$ python3 -q
>>> import numpy as np
>>> np.set_printoptions(suppress=True, linewidth=100)
>>> rnd = lambda a: np.round(a, 1) + 0
>>> arr = np.load("sample15.npy")
>>> arr
array([[ 0.8,  2.1,  1.2,  2.5,  0.5],
       [ 0.1, -0.7,  0.1,  1.9, -0.3],
       [ 0.2, -0.5, -1.3, -1.4,  2. ],
       [ 0.3,  0.4, -0.6,  2.6,  4. ],
       [-0.3, -0.6, -0.6, -2.3,  3.4],
       [ 0.5, -0.2, -1.8, -0.1,  3.3],
       [-1. , -1. , -1.4, -1.3, -0.6],
       [-0.9, -2.1,  1. ,  0.7, -1.4],
       [-0.7,  0.9,  2. ,  1. , -4.2],
       [-0.3, -0.5,  0.7, -0.3, -2.1],
       [-0.3,  0.4, -0.4,  1.6, -0.1],
       [-0.1, -0.1, -1.1, -0.4, -0.2],
       [-0.4, -1.5,  0.8,  0.1, -5. ],
       [ 1.1,  0.5,  1.8,  1.2, -0.2]])
>>> Ac = (arr - arr.mean(axis=0)) / arr.std(axis=0)
>>> np.argwhere(np.abs(Ac) > 2)
array([[0, 1]])
>>> coef = np.linalg.lstsq(np.delete(Ac, 2, axis=1), Ac[:, 2])[0]
>>> rnd(coef)
array([ 0.2,  0.1,  0.3, -0.7])
>>> rnd(1 - np.var(Ac[:, 2] - np.delete(Ac, 2, axis=1) @ coef))
np.float64(0.6)
>>> rng = np.random.default_rng(603120)
>>> M = np.eye(3, dtype=int)[rng.permutation(3)]
>>> M
array([[0, 1, 0],
       [0, 0, 1],
       [1, 0, 0]])
>>> def softmax(z):
...     e = np.exp(z - z.max(axis=-1, keepdims=True))
...     return e / e.sum(axis=-1, keepdims=True)
... 
>>> rnd(softmax(10 * M[1]))
array([0., 0., 1.])
>>> scores = M @ M.T / np.sqrt(3)
>>> rnd(softmax(scores))
array([[0.5, 0.3, 0.3],
       [0.3, 0.5, 0.3],
       [0.3, 0.3, 0.5]])
>>> W = np.array([[3, 1, -1], [0, -1, 3], [-1, 0, -1]])
>>> coef = np.array([1, -1, -2])
>>> hid = np.maximum(M @ W + coef, 0)
>>> np.linalg.matrix_rank(hid)
np.int64(2)
>>> C = np.array([[2, 2, -2], [-2, 0, 2], [2, -1, 0]])
>>> hid @ C
array([[ 4,  1, -2],
       [ 0,  0,  0],
       [ 8,  8, -8]])
>>> (hid @ C).round(6).argmax(axis=1)
array([0, 0, 0])
>>> W @ C
array([[ 2,  7, -4],
       [ 8, -3, -2],
       [-4, -1,  2]])
>>> M @ np.ones(3)
array([1., 1., 1.])
>>> p = np.eye(3)[0]
>>> for _ in range(7):
...     p = p @ M
...     print(p.round(1))
... 
[0. 1. 0.]
[0. 0. 1.]
[1. 0. 0.]
[0. 1. 0.]
[0. 0. 1.]
[1. 0. 0.]
[0. 1. 0.]
